% ipython --no-banner

In [1]: import numpy as np

In [2]: np.set_printoptions(precision=2, suppress=True, linewidth=120)

In [3]: arr = np.load("data.npy")

In [4]: arr
Out[4]: 
array([[ 0.,  0., -1., -1., -1., -1.,  0., -1.,  0., -1.,  0.],
       [ 0.,  0.,  0.,  0.,  0.,  0., -1.,  0., -1.,  0., -1.],
       [-1.,  0.,  0., -1., -1., -1.,  0., -1.,  0., -1.,  0.],
       [-1.,  0., -1.,  0., -1., -1.,  0., -1.,  0., -1.,  0.],
       [-1.,  0., -1., -1.,  0., -1.,  0., -1.,  0., -1.,  0.],
       [-1.,  0., -1., -1., -1.,  0.,  0., -1.,  0., -1.,  0.],
       [ 0., -1.,  0.,  0.,  0.,  0.,  0.,  0., -1.,  0., -1.],
       [-1.,  0., -1., -1., -1., -1.,  0.,  0.,  0., -1.,  0.],
       [ 0., -1.,  0.,  0.,  0.,  0., -1.,  0.,  0.,  0., -1.],
       [-1.,  0., -1., -1., -1., -1.,  0., -1.,  0.,  0.,  0.],
       [ 0., -1.,  0.,  0.,  0.,  0., -1.,  0., -1.,  0.,  0.]])

In [5]: round(float(np.linalg.eigvalsh(arr).min()), 2)
Out[5]: -6.0

In [6]: [round(float(np.linalg.det(arr[:i, :i])), 2) + 0 for i in range(1, 12)]
Out[6]: [0.0, 0.0, 0.0, 0.0, 0.0, 0.0, 4.0, 5.0, 10.0, 12.0, 18.0]

In [7]: M2 = np.array([[1, 1, 1],
   ...:     [1, 1, 3],
   ...:     [0, 1, 2],
   ...:     [1, 3, 1],
   ...:     [0, 0, 1],
   ...:     [2, 2, 0],
   ...:     [0, 2, 3],
   ...:     [0, 1, 2],
   ...:     [2, 0, 2],
   ...:     [3, 2, 1],
   ...:     [0, 0, 3]])

In [8]: np.linalg.matrix_rank(arr @ M2)
Out[8]: np.int64(3)

In [9]: np.einsum("ij->j", arr)
Out[9]: array([-6., -3., -6., -6., -6., -6., -3., -6., -3., -6., -3.])

In [10]: np.vstack([arr, M2.T]).shape
Out[10]: (14, 11)
